$ ipython --no-banner

In [1]: import numpy as np

In [2]: np.set_printoptions(suppress=True, linewidth=120)

In [3]: A = np.diag(np.array([-8, -2, -7, 3, -8, 6]))

In [4]: A
Out[4]: 
array([[-8,  0,  0,  0,  0,  0],
       [ 0, -2,  0,  0,  0,  0],
       [ 0,  0, -7,  0,  0,  0],
       [ 0,  0,  0,  3,  0,  0],
       [ 0,  0,  0,  0, -8,  0],
       [ 0,  0,  0,  0,  0,  6]])

In [5]: # triangular, det is the product of the diagonal

In [6]: evals, vecs = np.linalg.eigh(A)

In [7]: vec = np.array([4, 5, 3, 9, 1, 8])

In [8]: round(float(vec @ A @ vec / (vec @ vec)), 2), evals[0], evals[-1]
Out[8]: (1.93, np.float64(-8.0), np.float64(6.0))

In [9]: vec @ A @ vec
Out[9]: np.int64(378)

In [10]: np.round(np.linalg.eigvalsh(A[1:, 1:]), 2)
Out[10]: array([-8., -7., -2.,  3.,  6.])

In [11]: np.round(np.sort(np.abs(np.linalg.eigvals(A))), 2)
Out[11]: array([2., 3., 6., 7., 8., 8.])

In [12]: np.trace(A)
Out[12]: np.int64(-16)

In [13]: (A + A.T) / 2
Out[13]: 
array([[-8.,  0.,  0.,  0.,  0.,  0.],
       [ 0., -2.,  0.,  0.,  0.,  0.],
       [ 0.,  0., -7.,  0.,  0.,  0.],
       [ 0.,  0.,  0.,  3.,  0.,  0.],
       [ 0.,  0.,  0.,  0., -8.,  0.],
       [ 0.,  0.,  0.,  0.,  0.,  6.]])

In [14]: np.linalg.matrix_power(A, 4)
Out[14]: 
array([[4096,    0,    0,    0,    0,    0],
       [   0,   16,    0,    0,    0,    0],
       [   0,    0, 2401,    0,    0,    0],
       [   0,    0,    0,   81,    0,    0],
       [   0,    0,    0,    0, 4096,    0],
       [   0,    0,    0,    0,    0, 1296]])

In [15]: A @ A
Out[15]: 
array([[64,  0,  0,  0,  0,  0],
       [ 0,  4,  0,  0,  0,  0],
       [ 0,  0, 49,  0,  0,  0],
       [ 0,  0,  0,  9,  0,  0],
       [ 0,  0,  0,  0, 64,  0],
       [ 0,  0,  0,  0,  0, 36]])

In [16]: U, s, Vt = np.linalg.svd(A, full_matrices=False)

In [17]: np.round(s / s[0], 2)
Out[17]: array([1.  , 1.  , 0.88, 0.75, 0.38, 0.25])

In [18]: round(float(np.sqrt((s ** 2).sum())), 2), round(float(np.linalg.norm(A)), 2)
Out[18]: (15.03, 15.03)

In [19]: data = np.array([[0, 1, 0, 0], [0, 0, 1, 0], [0, 0, 0, 1], [1, 0, 0, 0]])

In [20]: # a transition matrix

In [21]: M2 = data / np.sqrt((data ** 2).mean(axis=1, keepdims=True))

In [22]: M2[0]
Out[22]: array([0., 2., 0., 0.])

In [23]: np.linalg.matrix_rank(data - data.mean(axis=1, keepdims=True))
Out[23]: np.int64(3)

In [24]: data - data.mean(axis=1, keepdims=True)
Out[24]: 
array([[-0.25,  0.75, -0.25, -0.25],
       [-0.25, -0.25,  0.75, -0.25],
       [-0.25, -0.25, -0.25,  0.75],
       [ 0.75, -0.25, -0.25, -0.25]])
